$ python -q
>>> import numpy as np
>>> from numpy import linalg as LA
>>> np.set_printoptions(precision=1, suppress=True, linewidth=140, floatmode="fixed")
>>> feats = np.load("case13.npy")
>>> feats
array([[0, 0, 0, 1, 0, 1, 0, 0, 0, 0],
       [0, 0, 0, 0, 0, 0, 0, 0, 0, 0],
       [0, 0, 0, 0, 0, 0, 0, 1, 0, 0],
       [1, 0, 0, 0, 0, 1, 0, 0, 1, 0],
       [0, 0, 0, 0, 0, 1, 0, 1, 0, 0],
       [1, 0, 0, 1, 1, 0, 0, 0, 0, 0],
       [0, 0, 0, 0, 0, 0, 0, 0, 1, 0],
       [0, 0, 1, 0, 1, 0, 0, 0, 0, 1],
       [0, 0, 0, 1, 0, 0, 1, 0, 0, 0],
       [0, 0, 0, 0, 0, 0, 0, 1, 0, 0]])
>>> w, vecs = LA.eigh(feats)
>>> np.round(LA.eigvalsh(feats + -1 * np.eye(10)), 1) + 0
array([-3.0, -2.6, -2.2, -1.6, -1.0, -1.0, -0.8,  0.0,  0.7,  1.4])
>>> np.round(vecs @ np.diag(w) @ vecs.T, 1) + 0
array([[0.0, 0.0, 0.0, 1.0, 0.0, 1.0, 0.0, 0.0, 0.0, 0.0],
       [0.0, 0.0, 0.0, 0.0, 0.0, 0.0, 0.0, 0.0, 0.0, 0.0],
       [0.0, 0.0, 0.0, 0.0, 0.0, 0.0, 0.0, 1.0, 0.0, 0.0],
       [1.0, 0.0, 0.0, 0.0, 0.0, 1.0, 0.0, 0.0, 1.0, 0.0],
       [0.0, 0.0, 0.0, 0.0, 0.0, 1.0, 0.0, 1.0, 0.0, 0.0],
       [1.0, 0.0, 0.0, 1.0, 1.0, 0.0, 0.0, 0.0, 0.0, 0.0],
       [0.0, 0.0, 0.0, 0.0, 0.0, 0.0, 0.0, 0.0, 1.0, 0.0],
       [0.0, 0.0, 1.0, 0.0, 1.0, 0.0, 0.0, 0.0, 0.0, 1.0],
       [0.0, 0.0, 0.0, 1.0, 0.0, 0.0, 1.0, 0.0, 0.0, 0.0],
       [0.0, 0.0, 0.0, 0.0, 0.0, 0.0, 0.0, 1.0, 0.0, 0.0]])
>>> np.unique(w.round(6) + 0, return_counts=True)[1]
array([1, 1, 1, 1, 2, 1, 1, 1, 1])
>>> np.round(vecs.T @ feats @ vecs, 1) + 0
array([[-2.0,  0.0,  0.0,  0.0,  0.0,  0.0,  0.0,  0.0,  0.0,  0.0],
       [ 0.0, -1.6,  0.0,  0.0,  0.0,  0.0,  0.0,  0.0,  0.0,  0.0],
       [ 0.0,  0.0, -1.2,  0.0,  0.0,  0.0,  0.0,  0.0,  0.0,  0.0],
       [ 0.0,  0.0,  0.0, -0.6,  0.0,  0.0,  0.0,  0.0,  0.0,  0.0],
       [ 0.0,  0.0,  0.0,  0.0,  0.0,  0.0,  0.0,  0.0,  0.0,  0.0],
       [ 0.0,  0.0,  0.0,  0.0,  0.0,  0.0,  0.0,  0.0,  0.0,  0.0],
       [ 0.0,  0.0,  0.0,  0.0,  0.0,  0.0,  0.2,  0.0,  0.0,  0.0],
       [ 0.0,  0.0,  0.0,  0.0,  0.0,  0.0,  0.0,  1.0,  0.0,  0.0],
       [ 0.0,  0.0,  0.0,  0.0,  0.0,  0.0,  0.0,  0.0,  1.7,  0.0],
       [ 0.0,  0.0,  0.0,  0.0,  0.0,  0.0,  0.0,  0.0,  0.0,  2.4]])
>>> w.round(1) + 0
array([-2.0, -1.6, -1.2, -0.6,  0.0,  0.0,  0.2,  1.0,  1.7,  2.4])
>>> np.round(w.sum(), 1), np.trace(feats)
(np.float64(-0.0), np.int64(0))
>>> np.round(np.abs(vecs[:, -1]), 1) + 0
array([0.4, 0.0, 0.1, 0.5, 0.3, 0.5, 0.1, 0.2, 0.3, 0.1])
>>> np.abs(vecs[:, -1]).round(6).argmax()
np.int64(5)
>>> round(float(LA.det(feats)), 1)
0.0
>>> np.flatnonzero(LA.matrix_power((feats != 0) + (feats.T != 0) + np.eye(10), 10)[8])
array([0, 2, 3, 4, 5, 6, 7, 8, 9])
>>> (feats != 0).astype(int)
array([[0, 0, 0, 1, 0, 1, 0, 0, 0, 0],
       [0, 0, 0, 0, 0, 0, 0, 0, 0, 0],
       [0, 0, 0, 0, 0, 0, 0, 1, 0, 0],
       [1, 0, 0, 0, 0, 1, 0, 0, 1, 0],
       [0, 0, 0, 0, 0, 1, 0, 1, 0, 0],
       [1, 0, 0, 1, 1, 0, 0, 0, 0, 0],
       [0, 0, 0, 0, 0, 0, 0, 0, 1, 0],
       [0, 0, 1, 0, 1, 0, 0, 0, 0, 1],
       [0, 0, 0, 1, 0, 0, 1, 0, 0, 0],
       [0, 0, 0, 0, 0, 0, 0, 1, 0, 0]])
>>> feats @ feats
array([[2, 0, 0, 1, 1, 1, 0, 0, 1, 0],
       [0, 0, 0, 0, 0, 0, 0, 0, 0, 0],
       [0, 0, 1, 0, 1, 0, 0, 0, 0, 1],
       [1, 0, 0, 3, 1, 1, 1, 0, 0, 0],
       [1, 0, 1, 1, 2, 0, 0, 0, 0, 1],
       [1, 0, 0, 1, 0, 3, 0, 1, 1, 0],
       [0, 0, 0, 1, 0, 0, 1, 0, 0, 0],
       [0, 0, 0, 0, 0, 1, 0, 3, 0, 0],
       [1, 0, 0, 0, 0, 1, 0, 0, 2, 0],
       [0, 0, 1, 0, 1, 0, 0, 0, 0, 1]])
>>> (LA.matrix_power((feats != 0) + (feats.T != 0) + np.eye(10), 10) > 0).astype(int)
array([[1, 0, 1, 1, 1, 1, 1, 1, 1, 1],
       [0, 1, 0, 0, 0, 0, 0, 0, 0, 0],
       [1, 0, 1, 1, 1, 1, 1, 1, 1, 1],
       [1, 0, 1, 1, 1, 1, 1, 1, 1, 1],
       [1, 0, 1, 1, 1, 1, 1, 1, 1, 1],
       [1, 0, 1, 1, 1, 1, 1, 1, 1, 1],
       [1, 0, 1, 1, 1, 1, 1, 1, 1, 1],
       [1, 0, 1, 1, 1, 1, 1, 1, 1, 1],
       [1, 0, 1, 1, 1, 1, 1, 1, 1, 1],
       [1, 0, 1, 1, 1, 1, 1, 1, 1, 1]])
>>> W0 = np.load("run0.npy")
>>> W0.round(1) + 0
array([[-0.2, -0.1, -0.6,  0.4,  1.4,  1.8, -0.6,  0.6, -1.2,  1.2],
       [ 0.4, -0.2, -1.2,  0.4,  1.8, -1.2,  0.4, -1.0,  0.9,  0.7],
       [ 0.4,  0.0, -0.8,  0.7, -0.8, -1.0,  0.5,  2.2,  0.0,  1.0],
       [ 1.1, -0.7, -0.9, -0.6, -0.7,  1.6,  1.5, -0.2,  0.9,  0.1],
       [-2.1,  0.0,  0.5, -0.4, -0.1, -0.1,  1.6, -0.3,  0.1,  1.3],
       [ 0.0, -0.6, -0.5, -2.4, -0.1, -0.5, -1.2,  0.2,  0.1,  0.9],
       [-1.1, -0.7,  0.0,  0.0,  0.9,  0.5, -0.3,  1.4,  1.7, -1.1],
       [-0.3,  2.5, -1.0, -0.3, -0.3,  0.5, -0.4, -0.1,  1.0,  0.2],
       [-1.1, -1.0, -1.5,  1.0, -1.3,  0.1, -1.0, -0.9,  0.0,  0.0],
       [ 0.6, -0.2,  1.5,  0.7, -0.4,  0.4, -1.0, -0.3,  1.4,  1.6]])
>>> q, vecs = LA.qr(W0[:, :1])[0], LA.qr(W0[:, 1:])[0]
>>> sigma = LA.svd(q.T @ vecs, compute_uv=False)
>>> np.degrees(np.arccos(sigma.clip(0, 1)))
array([90.0])
>>> np.round(LA.norm(q @ q.T - vecs @ vecs.T, 2), 1)
np.float64(1.0)
>>> np.round(W0.T @ W0, 1) + 0
array([[9.0, 0.0, 0.0, 0.0, 0.0, 0.0, 0.0, 0.0, 0.0, 0.0],
       [0.0, 9.0, 0.0, 0.0, 0.0, 0.0, 0.0, 0.0, 0.0, 0.0],
       [0.0, 0.0, 9.0, 0.0, 0.0, 0.0, 0.0, 0.0, 0.0, 0.0],
       [0.0, 0.0, 0.0, 9.0, 0.0, 0.0, 0.0, 0.0, 0.0, 0.0],
       [0.0, 0.0, 0.0, 0.0, 9.0, 0.0, 0.0, 0.0, 0.0, 0.0],
       [0.0, 0.0, 0.0, 0.0, 0.0, 9.0, 0.0, 0.0, 0.0, 0.0],
       [0.0, 0.0, 0.0, 0.0, 0.0, 0.0, 9.0, 0.0, 0.0, 0.0],
       [0.0, 0.0, 0.0, 0.0, 0.0, 0.0, 0.0, 9.0, 0.0, 0.0],
       [0.0, 0.0, 0.0, 0.0, 0.0, 0.0, 0.0, 0.0, 9.0, 0.0],
       [0.0, 0.0, 0.0, 0.0, 0.0, 0.0, 0.0, 0.0, 0.0, 9.0]])
>>> LA.norm(W0, axis=0)
array([3.0, 3.0, 3.0, 3.0, 3.0, 3.0, 3.0, 3.0, 3.0, 3.0])
>>> data = np.array([[-2, 1, 5, -5, 1],
...     [4, 5, 4, 1, 4],
...     [1, -2, -3, -2, -3],
...     [0, -3, 2, -2, -2],
...     [1, 0, 4, -3, -2],
...     [0, -5, 3, 3, 5],
...     [2, 4, 4, -4, 2],
...     [4, 0, -3, -5, 5],
...     [4, 0, -3, -5, 5],
...     [1, 0, 4, -1, 3]])
>>> th = np.radians(15)
>>> Rm = np.eye(5)
>>> Rm[2, 2] = Rm[0, 0] = np.cos(th)
>>> Rm[2, 0], Rm[0, 2] = -np.sin(th), np.sin(th)
>>> Rm
array([[ 1.0,  0.0,  0.3,  0.0,  0.0],
       [ 0.0,  1.0,  0.0,  0.0,  0.0],
       [-0.3,  0.0,  1.0,  0.0,  0.0],
       [ 0.0,  0.0,  0.0,  1.0,  0.0],
       [ 0.0,  0.0,  0.0,  0.0,  1.0]])
>>> A2 = data @ Rm.T
>>> np.round(LA.det(Rm), 1), round(np.trace(Rm), 1)
(np.float64(1.0), np.float64(4.9))
>>> np.allclose(LA.norm(data, axis=1), LA.norm(A2, axis=1))
True
>>> LA.svd(data, compute_uv=False), LA.svd(A2, compute_uv=False)
(array([14.4, 11.3,  9.6,  8.2,  4.0]), array([14.4, 11.3,  9.6,  8.2,  4.0]))
>>> x = np.array([0, 2, 1, 3, 3])
>>> np.round(Rm.T @ (Rm @ x), 1) + 0
array([0.0, 2.0, 1.0, 3.0, 3.0])
>>> np.sort(np.abs(np.degrees(np.angle(LA.eigvals(Rm)))))
array([ 0.0,  0.0,  0.0, 15.0, 15.0])
>>> C = data[[4, 0]].astype(float)
>>> for _ in range(3):
...     z = LA.norm(data[:, None] - C, axis=-1).argmin(axis=1)
...     C = np.array([data[z == j].mean(axis=0) for j in range(2)])
... 
>>> z
array([1, 0, 0, 0, 1, 0, 1, 0, 0, 0])
>>> np.abs(C[1] - C[0]).argmax()
np.int64(2)
>>> C[1] - C[0]
array([-1.7,  2.4,  3.8, -2.4, -2.1])
>>> A2 = np.array([[0, 0, -1, 2, 2, 2, 3, -2, -2, 3, 2, 1],
...     [-1, -3, 1, 0, 0, 1, -1, -3, 0, -2, -2, -3],
...     [-2, -3, 1, -2, -3, -3, -2, -2, -3, -2, 1, 1],
...     [2, 2, 0, -2, -2, 1, 2, 3, 0, 0, 2, -3],
...     [1, 1, 2, -3, -3, 3, 0, 3, 3, -2, 2, -1],
...     [-1, -3, 3, 1, -1, -1, 2, -2, -2, 0, 1, 0],
...     [1, -3, -2, -2, -2, 2, 2, 2, -3, 3, 0, -3],
...     [3, -3, 1, -3, -2, 1, 3, -1, -2, -3, -1, -1],
...     [3, 2, 3, -1, 0, 3, -2, -2, 2, 1, 1, -1],
...     [3, -2, 3, 3, 0, 3, -3, 0, 3, -2, -3, 2],
...     [0, -2, 1, 3, -1, 3, 0, 2, -3, 0, 3, 2],
...     [1, 1, -2, -3, 3, 3, -2, -3, 3, -3, -1, 2]])
>>> K = np.triu(A2)
>>> K
array([[ 0,  0, -1,  2,  2,  2,  3, -2, -2,  3,  2,  1],
       [ 0, -3,  1,  0,  0,  1, -1, -3,  0, -2, -2, -3],
       [ 0,  0,  1, -2, -3, -3, -2, -2, -3, -2,  1,  1],
       [ 0,  0,  0, -2, -2,  1,  2,  3,  0,  0,  2, -3],
       [ 0,  0,  0,  0, -3,  3,  0,  3,  3, -2,  2, -1],
       [ 0,  0,  0,  0,  0, -1,  2, -2, -2,  0,  1,  0],
       [ 0,  0,  0,  0,  0,  0,  2,  2, -3,  3,  0, -3],
       [ 0,  0,  0,  0,  0,  0,  0, -1, -2, -3, -1, -1],
       [ 0,  0,  0,  0,  0,  0,  0,  0,  2,  1,  1, -1],
       [ 0,  0,  0,  0,  0,  0,  0,  0,  0, -2, -3,  2],
       [ 0,  0,  0,  0,  0,  0,  0,  0,  0,  0,  3,  2],
       [ 0,  0,  0,  0,  0,  0,  0,  0,  0,  0,  0,  2]])
>>> # rows and columns are dependent
>>> round(LA.norm(K, 2) / LA.norm(K), 1)
np.float64(0.5)
>>> LA.matrix_rank(K, rtol=0.1)
np.int64(9)
>>> LA.matrix_rank(K - K[0, 0] * np.eye(12))
np.int64(11)
>>> Uu, sigma, VT = LA.svd(K)
>>> sigma.round(1) + 0
array([9.3, 8.9, 7.2, 6.7, 5.0, 4.0, 2.1, 1.8, 1.4, 0.7, 0.0, 0.0])
>>> A2 = Uu[:, :11] @ np.diag(sigma[:11]) @ VT[:11]
>>> round(float(LA.norm(K - A2) / LA.norm(K)), 1)
0.0
>>> np.round(LA.norm(K - A2, 2), 1), sigma[11]
(np.float64(0.0), np.float64(0.0))
>>> LA.matrix_rank(K, rtol=0.05)
np.int64(10)
>>> rng = np.random.default_rng(55)
>>> z = rng.permutation(12)
>>> z
array([ 1,  6,  9,  2,  3,  4,  7,  0,  8, 11,  5, 10])
>>> A2 = K[z][:, z]
>>> np.diag(A2)
array([-3,  2, -2,  1, -2, -3, -1,  0,  2,  2, -1,  3])
>>> np.allclose(K[:-1].T @ LA.lstsq(K[:-1].T, K[-1])[0], K[-1])
True
>>> np.round(K @ LA.pinv(K) @ K, 1) + 0
array([[ 0.0,  0.0, -1.0,  2.0,  2.0,  2.0,  3.0, -2.0, -2.0,  3.0,  2.0,  1.0],
       [ 0.0, -3.0,  1.0,  0.0,  0.0,  1.0, -1.0, -3.0,  0.0, -2.0, -2.0, -3.0],
       [ 0.0,  0.0,  1.0, -2.0, -3.0, -3.0, -2.0, -2.0, -3.0, -2.0,  1.0,  1.0],
       [ 0.0,  0.0,  0.0, -2.0, -2.0,  1.0,  2.0,  3.0,  0.0,  0.0,  2.0, -3.0],
       [ 0.0,  0.0,  0.0,  0.0, -3.0,  3.0,  0.0,  3.0,  3.0, -2.0,  2.0, -1.0],
       [ 0.0,  0.0,  0.0,  0.0,  0.0, -1.0,  2.0, -2.0, -2.0,  0.0,  1.0,  0.0],
       [ 0.0,  0.0,  0.0,  0.0,  0.0,  0.0,  2.0,  2.0, -3.0,  3.0,  0.0, -3.0],
       [ 0.0,  0.0,  0.0,  0.0,  0.0,  0.0,  0.0, -1.0, -2.0, -3.0, -1.0, -1.0],
       [ 0.0,  0.0,  0.0,  0.0,  0.0,  0.0,  0.0,  0.0,  2.0,  1.0,  1.0, -1.0],
       [ 0.0,  0.0,  0.0,  0.0,  0.0,  0.0,  0.0,  0.0,  0.0, -2.0, -3.0,  2.0],
       [ 0.0,  0.0,  0.0,  0.0,  0.0,  0.0,  0.0,  0.0,  0.0,  0.0,  3.0,  2.0],
       [ 0.0,  0.0,  0.0,  0.0,  0.0,  0.0,  0.0,  0.0,  0.0,  0.0,  0.0,  2.0]])
>>> LA.lstsq(K[:-1].T, K[-1])[2]
np.int32(11)
>>> A = np.load("sample3.npy")
>>> A
array([[5.0, 1.0, 1.0, 1.0, 1.0],
       [1.0, 5.0, 1.0, 1.0, 1.0],
       [1.0, 1.0, 5.0, 1.0, 1.0],
       [1.0, 1.0, 1.0, 5.0, 1.0],
       [1.0, 1.0, 1.0, 1.0, 5.0]])
>>> q = A.astype(float).copy()
>>> for j in range(5):
...     q[:, j] -= q[:, :j] @ (q[:, :j].T @ q[:, j])
...     q[:, j] /= LA.norm(q[:, j])
... 
>>> np.round(q.T @ A, 1) + 0
array([[5.4, 2.4, 2.4, 2.4, 2.4],
       [0.0, 4.8, 1.5, 1.5, 1.5],
       [0.0, 0.0, 4.6, 1.1, 1.1],
       [0.0, 0.0, 0.0, 4.4, 0.9],
       [0.0, 0.0, 0.0, 0.0, 4.4]])
>>> q
array([[ 0.9, -0.3, -0.2, -0.1, -0.1],
       [ 0.2,  0.9, -0.2, -0.1, -0.1],
       [ 0.2,  0.1,  1.0, -0.1, -0.1],
       [ 0.2,  0.1,  0.1,  1.0, -0.1],
       [ 0.2,  0.1,  0.1,  0.1,  1.0]])
>>> x = np.array([3, 2, 0, 0, -2])
>>> target = q @ x
>>> target
array([ 2.5,  2.7,  1.0,  1.0, -1.2])
>>> np.round(LA.solve(q, target + q[:, 0]), 1) + 0
array([ 4.0,  2.0,  0.0,  0.0, -2.0])
>>> np.round(LA.solve(q.T, q[1]), 1) + 0
array([0.0, 1.0, 0.0, 0.0, 0.0])
>>> A @ (-1.0) ** np.arange(5)
array([ 5.0, -3.0,  5.0, -3.0,  5.0])
>>> A @ np.ones(5)
array([9.0, 9.0, 9.0, 9.0, 9.0])
>>> x = np.ones(5)
>>> for _ in range(7):
...     x = A @ x
...     x /= LA.norm(x)
...     print(round(x @ A @ x, 1))
... 
9.0
9.0
9.0
9.0
9.0
9.0
9.0
>>> x
array([0.4, 0.4, 0.4, 0.4, 0.4])
>>> round(LA.eigvalsh(A)[-1], 1)
np.float64(9.0)
>>> x = np.array([0, 1, 2, 2, 0, 1, 0, 2, 2, 2])
>>> LA.norm(feats @ x) <= LA.norm(feats, 2) * LA.norm(x) + 1e-9
np.True_
>>> feats * x
array([[0, 0, 0, 2, 0, 1, 0, 0, 0, 0],
       [0, 0, 0, 0, 0, 0, 0, 0, 0, 0],
       [0, 0, 0, 0, 0, 0, 0, 2, 0, 0],
       [0, 0, 0, 0, 0, 1, 0, 0, 2, 0],
       [0, 0, 0, 0, 0, 1, 0, 2, 0, 0],
       [0, 0, 0, 2, 0, 0, 0, 0, 0, 0],
       [0, 0, 0, 0, 0, 0, 0, 0, 2, 0],
       [0, 0, 2, 0, 0, 0, 0, 0, 0, 2],
       [0, 0, 0, 2, 0, 0, 0, 0, 0, 0],
       [0, 0, 0, 0, 0, 0, 0, 2, 0, 0]])
>>> (feats @ x).argmax()
np.int64(7)
>>> feats @ np.eye(10)[1]
array([0.0, 0.0, 0.0, 0.0, 0.0, 0.0, 0.0, 0.0, 0.0, 0.0])
>>> np.einsum("ij,j->i", feats, x)
array([3, 0, 2, 3, 3, 2, 2, 4, 2, 2])
>>> feats @ (2 * x)
array([6, 0, 4, 6, 6, 4, 4, 8, 4, 4])
>>> arr = np.tril(np.array([[7, 8, 5, 0, 9, 4, -3, -7, 8, 1, 2],
...     [6, -8, -1, -4, 1, 3, -6, -9, -1, 8, -5],
...     [5, 6, 4, 3, -9, 2, -3, 0, -1, 5, -2],
...     [-8, -7, -1, 0, -1, -2, -7, -1, -7, -4, -9],
...     [2, 8, -4, -4, 2, 7, 3, -8, -6, 7, -2],
...     [-6, 2, 0, 0, -2, -9, 3, 4, -4, -8, -1],
...     [2, -1, 7, 8, 6, 1, -9, 3, -9, -9, 1],
...     [1, -9, 5, 9, 4, -3, -8, -8, -2, 2, 4],
...     [-6, -5, -3, -1, 6, -6, -4, -5, 2, 5, -1],
...     [-9, 0, 9, -1, 7, 1, 1, -7, 6, -7, 6],
...     [7, 0, -5, 5, 7, 5, -6, -6, -2, 1, -3]]), -1) + np.eye(11, dtype=int)
>>> arr
array([[ 1,  0,  0,  0,  0,  0,  0,  0,  0,  0,  0],
       [ 6,  1,  0,  0,  0,  0,  0,  0,  0,  0,  0],
       [ 5,  6,  1,  0,  0,  0,  0,  0,  0,  0,  0],
       [-8, -7, -1,  1,  0,  0,  0,  0,  0,  0,  0],
       [ 2,  8, -4, -4,  1,  0,  0,  0,  0,  0,  0],
       [-6,  2,  0,  0, -2,  1,  0,  0,  0,  0,  0],
       [ 2, -1,  7,  8,  6,  1,  1,  0,  0,  0,  0],
       [ 1, -9,  5,  9,  4, -3, -8,  1,  0,  0,  0],
       [-6, -5, -3, -1,  6, -6, -4, -5,  1,  0,  0],
       [-9,  0,  9, -1,  7,  1,  1, -7,  6,  1,  0],
       [ 7,  0, -5,  5,  7,  5, -6, -6, -2,  1,  1]])
>>> # triangular: eigenvalues sit on the diagonal
>>> Uu, sigma = LA.svd(arr)
Traceback (most recent call last):
  File "<python-input-93>", line 1, in <module>
    Uu, sigma = LA.svd(arr)
    ^^^^^^^^^
ValueError: too many values to unpack (expected 2)
>>> Uu, sigma, VT = LA.svd(arr, full_matrices=False)
>>> Uu.shape, sigma.shape, VT.shape
((11, 11), (11,), (11, 11))
>>> np.cumsum(sigma ** 2) / np.sum(sigma ** 2)
array([0.4, 0.6, 0.8, 0.9, 1.0, 1.0, 1.0, 1.0, 1.0, 1.0, 1.0])
>>> np.round(VT @ VT.T, 1) + 0
array([[1.0, 0.0, 0.0, 0.0, 0.0, 0.0, 0.0, 0.0, 0.0, 0.0, 0.0],
       [0.0, 1.0, 0.0, 0.0, 0.0, 0.0, 0.0, 0.0, 0.0, 0.0, 0.0],
       [0.0, 0.0, 1.0, 0.0, 0.0, 0.0, 0.0, 0.0, 0.0, 0.0, 0.0],
       [0.0, 0.0, 0.0, 1.0, 0.0, 0.0, 0.0, 0.0, 0.0, 0.0, 0.0],
       [0.0, 0.0, 0.0, 0.0, 1.0, 0.0, 0.0, 0.0, 0.0, 0.0, 0.0],
       [0.0, 0.0, 0.0, 0.0, 0.0, 1.0, 0.0, 0.0, 0.0, 0.0, 0.0],
       [0.0, 0.0, 0.0, 0.0, 0.0, 0.0, 1.0, 0.0, 0.0, 0.0, 0.0],
       [0.0, 0.0, 0.0, 0.0, 0.0, 0.0, 0.0, 1.0, 0.0, 0.0, 0.0],
       [0.0, 0.0, 0.0, 0.0, 0.0, 0.0, 0.0, 0.0, 1.0, 0.0, 0.0],
       [0.0, 0.0, 0.0, 0.0, 0.0, 0.0, 0.0, 0.0, 0.0, 1.0, 0.0],
       [0.0, 0.0, 0.0, 0.0, 0.0, 0.0, 0.0, 0.0, 0.0, 0.0, 1.0]])
>>> np.round(sigma / sigma[0], 1) + 0
array([1.0, 0.8, 0.6, 0.6, 0.3, 0.2, 0.2, 0.1, 0.0, 0.0, 0.0])
>>> round(np.sqrt((sigma ** 2).sum()), 1), np.round(LA.norm(arr), 1)
(np.float64(39.1), np.float64(39.1))
>>> (sigma > 1e-8).sum()
np.int64(11)
>>> np.round(np.abs(VT[0]), 1) + 0
array([0.4, 0.5, 0.3, 0.4, 0.4, 0.1, 0.2, 0.2, 0.1, 0.0, 0.0])
